$ python -q
>>> import numpy as np
>>> np.set_printoptions(precision=1, suppress=True, linewidth=120)
>>> B = np.array([[9, 0, 3, 1], [3, 5, 1, 6], [9, 6, 7, 0], [7, 2, 1, 0]])
>>> data = np.triu(B, 1)
>>> data
array([[0, 0, 3, 1],
       [0, 0, 1, 6],
       [0, 0, 0, 0],
       [0, 0, 0, 0]])
>>> rng = np.random.default_rng(68122)
>>> z = rng.permutation(4)
>>> z
array([3, 0, 1, 2])
>>> B = data[z][:, z]
>>> B
array([[0, 0, 0, 0],
       [1, 0, 0, 3],
       [6, 0, 0, 1],
       [0, 0, 0, 0]])
>>> E = np.load("x.npy")
>>> E
array([[ 0,  4,  3, -3, -1],
       [ 0,  0,  0,  0,  0],
       [-1, -1, -2, -2,  2],
       [ 1,  0, -4, -1,  4],
       [-2,  3,  3,  0, -1],
       [ 3,  1, -1, -1,  0],
       [ 0,  0,  0,  0,  0],
       [ 0,  4,  3, -3, -1],
       [ 0,  0,  0,  0,  0],
       [ 0,  4,  3, -3, -1],
       [ 0,  4,  3, -3, -1],
       [ 3,  1, -1, -1,  0],
       [ 0,  0,  0,  0,  0],
       [ 4,  2, -2, -2,  2],
       [-1, -1, -2, -2,  2],
       [ 4,  2, -2, -2,  2]])
>>> vec = np.array([2, 9, 3, -7, 8])
>>> a = np.maximum(E @ vec, 0)
>>> E * (a > 1e-9)[:, None]
array([[ 0,  4,  3, -3, -1],
       [ 0,  0,  0,  0,  0],
       [-1, -1, -2, -2,  2],
       [ 1,  0, -4, -1,  4],
       [-2,  3,  3,  0, -1],
       [ 3,  1, -1, -1,  0],
       [ 0,  0,  0,  0,  0],
       [ 0,  4,  3, -3, -1],
       [ 0,  0,  0,  0,  0],
       [ 0,  4,  3, -3, -1],
       [ 0,  4,  3, -3, -1],
       [ 3,  1, -1, -1,  0],
       [ 0,  0,  0,  0,  0],
       [ 4,  2, -2, -2,  2],
       [-1, -1, -2, -2,  2],
       [ 4,  2, -2, -2,  2]])
>>> np.maximum(E @ vec, 0) - np.maximum(-E @ vec, 0)
array([58,  0, 13, 29, 24, 19,  0, 58,  0, 58, 58, 19,  0, 50, 13, 50])
>>> np.flatnonzero(a > 1e-9)
array([ 0,  2,  3,  4,  5,  7,  9, 10, 11, 13, 14, 15])
>>> f = np.array([8, 1, 8, 8, 6]) + 0.5
>>> mat = np.eye(5) - 2 * np.outer(f, f) / (f @ f)
>>> mat
array([[ 0.4, -0.1, -0.6, -0.6, -0.4],
       [-0.1,  1. , -0.1, -0.1, -0.1],
       [-0.6, -0.1,  0.4, -0.6, -0.4],
       [-0.6, -0.1, -0.6,  0.4, -0.4],
       [-0.4, -0.1, -0.4, -0.4,  0.7]])
>>> evals, vecs = np.linalg.eigh(mat)
>>> vec = np.array([1, 3, 2, 2, 2])
>>> np.round(np.abs(mat).sum(axis=1).max(), 1), round(np.abs(evals).max(), 1)
(np.float64(2.1), np.float64(1.0))
>>> np.round(vecs * np.abs(evals) @ vecs.T, 1) + 0
array([[1., 0., 0., 0., 0.],
       [0., 1., 0., 0., 0.],
       [0., 0., 1., 0., 0.],
       [0., 0., 0., 1., 0.],
       [0., 0., 0., 0., 1.]])
>>> np.linalg.eigvalsh(mat[1:, 1:])
array([-0.4,  1. ,  1. ,  1. ])
>>> vec = np.array([4, 1, 0, 2, -2])
>>> y = mat @ vec
>>> y
array([ 1.4,  0.5, -2.6, -0.6, -4. ])
>>> np.linalg.solve(mat, y)
array([ 4.,  1., -0.,  2., -2.])
>>> np.linalg.solve(mat, y + mat[:, 2])
array([ 4.,  1.,  1.,  2., -2.])
>>> np.linalg.solve(mat, -1 * y)
array([-4., -1., -0., -2.,  2.])
>>> round(np.linalg.norm(mat[4] - mat[0]), 1)
np.float64(1.4)
>>> np.linalg.norm(mat, axis=1)
array([1., 1., 1., 1., 1.])
>>> mat[4] @ mat[0]
np.float64(0.0)
>>> np.linalg.norm(mat, axis=0)
array([1., 1., 1., 1., 1.])
>>> z = rng.permutation(5)
>>> z
array([0, 1, 4, 2, 3])
>>> B = mat[z][:, z]
>>> np.diag(B)
array([0.4, 1. , 0.7, 0.4, 0.4])
>>> W0 = np.loadtxt("a.csv", delimiter=",")
>>> W0.round(1) + 0
array([[ 0. ,  1. ,  0.3],
       [-0.5,  0.2, -0.9],
       [-0.9, -0.2,  0.4]])
>>> # columns are unit length and at right angles
>>> T = np.stack([W0, 3 * W0, W0[::-1]])
>>> np.linalg.norm(T, axis=(1, 2))
array([1.7, 5.2, 1.7])
>>> T.shape
(3, 3, 3)
>>> np.linalg.matrix_rank(T.reshape(3, -1))
np.int64(2)
>>> np.linalg.matrix_rank(T)
array([3, 3, 3])
>>> (T @ W0.T).shape
(3, 3, 3)
>>> np.einsum("bij,cij->bc", T, T)
array([[ 3.,  9.,  1.],
       [ 9., 27.,  3.],
       [ 1.,  3.,  3.]])
>>> vec = np.array([1, 2, 0])
>>> np.sort(np.abs(np.degrees(np.angle(np.linalg.eigvals(W0)))))
array([  0. , 101.3, 101.3])
>>> [p for p in range(1, 25) if np.allclose(np.linalg.matrix_power(W0, p), np.eye(3))]
[]
>>> np.round(W0.T @ (W0 @ vec), 1) + 0
array([1., 2., 0.])
>>> round(np.linalg.det(W0), 1)
np.float64(1.0)
>>> np.round(np.linalg.norm(vec), 1), round(float(np.linalg.norm(W0 @ vec)), 1)
(np.float64(2.2), 2.2)
>>> round(float(np.linalg.det(W0.T)), 1)
1.0
>>> round(float(np.linalg.eigvals(W0).sum().real), 1)
0.6
>>> round(float(np.linalg.det(W0[::-1])), 1)
-1.0
>>> np.linalg.eigvals(W0)
array([-0.2+1.j, -0.2-1.j,  1. +0.j])
>>> round(np.linalg.det(2 * W0), 1), round(np.linalg.det(W0), 1)
(np.float64(8.0), np.float64(1.0))
>>> np.round(np.kron(np.eye(2, dtype=int), W0), 1) + 0
array([[ 0. ,  1. ,  0.3,  0. ,  0. ,  0. ],
       [-0.5,  0.2, -0.9,  0. ,  0. ,  0. ],
       [-0.9, -0.2,  0.4,  0. ,  0. ,  0. ],
       [ 0. ,  0. ,  0. ,  0. ,  1. ,  0.3],
       [ 0. ,  0. ,  0. , -0.5,  0.2, -0.9],
       [ 0. ,  0. ,  0. , -0.9, -0.2,  0.4]])
>>> vec = np.array([5, 0, -3])
>>> y = W0 @ vec
>>> y
array([-1. ,  0.3, -5.7])
>>> np.linalg.solve(W0.T, W0[2])
array([ 0., -0.,  1.])
>>> np.linalg.solve(W0, y + W0[:, 2])
array([ 5.,  0., -2.])
>>> np.round(np.linalg.solve(W0, 5 * y), 1) + 0
array([ 25.,   0., -15.])
>>> A = np.array([[9, -4, 0, -10, -5],
...     [-4, 9, 0, 6, -2],
...     [0, 0, 0, 0, 0],
...     [-10, 6, 0, 12, 4],
...     [-5, -2, 0, 4, 6]])
>>> Uu, s, Vh = np.linalg.svd(data, full_matrices=False)
>>> np.cumsum(s ** 2) / np.sum(s ** 2)
array([0.8, 1. , 1. , 1. ])
>>> s / s[0]
array([1. , 0.4, 0. , 0. ])
>>> np.abs(Uu[:, 0]).round(6).argmax()
np.int64(1)
>>> np.round(Uu.T @ Uu, 1) + 0
array([[1., 0., 0., 0.],
       [0., 1., 0., 0.],
       [0., 0., 1., 0.],
       [0., 0., 0., 1.]])
>>> Uu.shape, s.shape, Vh.shape
((4, 4), (4,), (4, 4))
>>> np.round(Uu.T @ data @ Vh.T, 1) + 0
array([[6.3, 0. , 0. , 0. ],
       [0. , 2.7, 0. , 0. ],
       [0. , 0. , 0. , 0. ],
       [0. , 0. , 0. , 0. ]])
>>> np.round(np.abs(Vh[0]), 1) + 0
array([0. , 0. , 0.3, 1. ])
>>> np.allclose(Uu * s @ Vh, data)
True
>>> np.linalg.lstsq(A[:-1].T, A[-1])[2]
np.int32(3)
>>> z = rng.permutation(5)
>>> z
array([4, 2, 3, 1, 0])
>>> B = A[z][:, z]
>>> np.diag(B)
array([ 6,  0, 12,  9,  9])
>>> np.round(np.sort(np.abs(np.linalg.eigvals(B))), 1) + 0
array([ 0. ,  0. ,  0.9,  9.8, 25.3])
>>> B
array([[  6,   0,   4,  -2,  -5],
       [  0,   0,   0,   0,   0],
       [  4,   0,  12,   6, -10],
       [ -2,   0,   6,   9,  -4],
       [ -5,   0, -10,  -4,   9]])
>>> np.allclose(B[:-1].T @ np.linalg.lstsq(B[:-1].T, B[-1])[0], B[-1])
True
>>> np.abs(np.diag(np.linalg.qr(B)[1])) > 1e-9
array([ True, False,  True,  True, False])
>>> round(float(np.trace(np.linalg.pinv(B) @ B)), 1)
3.0
>>> B @ np.linalg.pinv(B) @ B
array([[  6.,   0.,   4.,  -2.,  -5.],
       [  0.,   0.,   0.,   0.,   0.],
       [  4.,   0.,  12.,   6., -10.],
       [ -2.,   0.,   6.,   9.,  -4.],
       [ -5.,   0., -10.,  -4.,   9.]])
>>> Uu, s, Vh = np.linalg.svd(A)
>>> s.round(1) + 0
array([25.3,  9.8,  0.9,  0. ,  0. ])
>>> B = Uu[:, :3] @ np.diag(s[:3]) @ Vh[:3]
>>> round(float(np.linalg.norm(A - B, 2)), 1), round(float(s[3]), 1)
(0.0, 0.0)
>>> B.round(1) + 0
array([[  9.,  -4.,   0., -10.,  -5.],
       [ -4.,   9.,   0.,   6.,  -2.],
       [  0.,   0.,   0.,   0.,   0.],
       [-10.,   6.,   0.,  12.,   4.],
       [ -5.,  -2.,   0.,   4.,   6.]])
>>> arr = np.cumsum(np.array([[3, -5, -1],
...     [5, -3, 4],
...     [-4, -1, -4],
...     [5, 1, -1],
...     [-4, 4, -5],
...     [2, 5, 5],
...     [-5, 4, 4],
...     [-5, 5, 1],
...     [-3, 1, -3],
...     [-2, -4, -2],
...     [-4, -1, -1],
...     [-3, 4, 0]]), axis=0)
>>> arr
array([[  3,  -5,  -1],
       [  8,  -8,   3],
       [  4,  -9,  -1],
       [  9,  -8,  -2],
       [  5,  -4,  -7],
       [  7,   1,  -2],
       [  2,   5,   2],
       [ -3,  10,   3],
       [ -6,  11,   0],
       [ -8,   7,  -2],
       [-12,   6,  -3],
       [-15,  10,  -3]])
>>> B = np.c_[arr[:, :1] @ np.array([[0]]), np.array([-3, 1, 3, 1, 1, -5, 0, 3, 2, -5, -3, -1])]
>>> B
array([[ 0, -3],
       [ 0,  1],
       [ 0,  3],
       [ 0,  1],
       [ 0,  1],
       [ 0, -5],
       [ 0,  0],
       [ 0,  3],
       [ 0,  2],
       [ 0, -5],
       [ 0, -3],
       [ 0, -1]])
>>> np.linalg.lstsq(arr, B[:, 0])[0]
array([0., 0., 0.])
>>> np.linalg.matrix_rank(B)
np.int64(1)
>>> z = arr[:, 1] > np.median(arr[:, 1])
>>> f = arr[z].mean(axis=0) - arr[~z].mean(axis=0)
>>> np.argsort(-np.abs(f).round(6), kind="stable")
array([1, 0, 2])
>>> f
array([-13. ,  13.7,   1.2])
>>> z.astype(int)
array([0, 0, 0, 0, 0, 0, 1, 1, 1, 1, 1, 1])
>>> F = np.diag(10 * np.array([1, 0, 0, 3, -2])) + np.array([[0, -6, 1, 7, 1],
...     [-5, 1, 9, -6, 1],
...     [2, -9, -6, 3, 7],
...     [0, -5, -7, 0, 2],
...     [-2, 2, -9, -9, -2]])
>>> F
array([[ 10,  -6,   1,   7,   1],
       [ -5,   1,   9,  -6,   1],
       [  2,  -9,  -6,   3,   7],
       [  0,  -5,  -7,  30,   2],
       [ -2,   2,  -9,  -9, -22]])
>>> B = np.linalg.inv(F)
>>> round(np.linalg.cond(F), 1)
np.float64(6.9)
>>> np.round(np.linalg.inv(B), 1) + 0
array([[ 10.,  -6.,   1.,   7.,   1.],
       [ -5.,   1.,   9.,  -6.,   1.],
       [  2.,  -9.,  -6.,   3.,   7.],
       [  0.,  -5.,  -7.,  30.,   2.],
       [ -2.,   2.,  -9.,  -9., -22.]])
>>> np.linalg.det(F) * B
array([[-36624.,  39940.,  21324.,  16944.,   8476.],
       [ 23055.,  58452.,  51673.,   7389.,  20818.],
       [-27447., -49060.,  15671.,  -4649.,   1086.],
       [ -3775.,  -3244.,  12863., -18433.,   2098.],
       [ 18198.,  23080.,  -8914.,   8574.,  24376.]])
>>> (np.abs(B) > 1e-9).astype(int)
array([[1, 1, 1, 1, 1],
       [1, 1, 1, 1, 1],
       [1, 1, 1, 1, 1],
       [1, 1, 1, 1, 1],
       [1, 1, 1, 1, 1]])
>>> vec = np.array([2, 0, 4, 4, 2])
>>> y = F @ vec
>>> beta, lr = np.zeros(5), 1 / np.linalg.norm(F, 2) ** 2
>>> for i in range(12):
...     beta -= lr * F.T @ (F @ beta - y)
...     if i % 2 == 0: print(i, round(np.linalg.norm(F @ beta - y), 1))
... 
0 52.6
2 33.2
4 26.6
6 22.7
8 19.6
10 16.9
>>> beta
array([ 1.2, -0.1,  2.8,  3.6,  2.7])
>>> J = np.array([[4, 8, 2],
...     [0, 0, 0],
...     [0, 0, 0],
...     [4, 8, 2],
...     [4, 8, 2],
...     [3, 2, 7],
...     [7, 2, 6],
...     [7, 10, 9],
...     [7, 2, 6],
...     [3, 2, 7],
...     [0, 0, 0],
...     [7, 2, 6],
...     [0, 0, 0]])
>>> J
array([[ 4,  8,  2],
       [ 0,  0,  0],
       [ 0,  0,  0],
       [ 4,  8,  2],
       [ 4,  8,  2],
       [ 3,  2,  7],
       [ 7,  2,  6],
       [ 7, 10,  9],
       [ 7,  2,  6],
       [ 3,  2,  7],
       [ 0,  0,  0],
       [ 7,  2,  6],
       [ 0,  0,  0]])
>>> Ac = J - J.mean(axis=0)
>>> vecs = np.linalg.svd(Ac)[2][:1]
>>> B = Ac - Ac @ vecs.T @ vecs
>>> B.std(axis=0)
array([1.2, 2.3, 1.9])
>>> np.cov(Ac @ vecs.T, rowvar=False)
array(21.8)
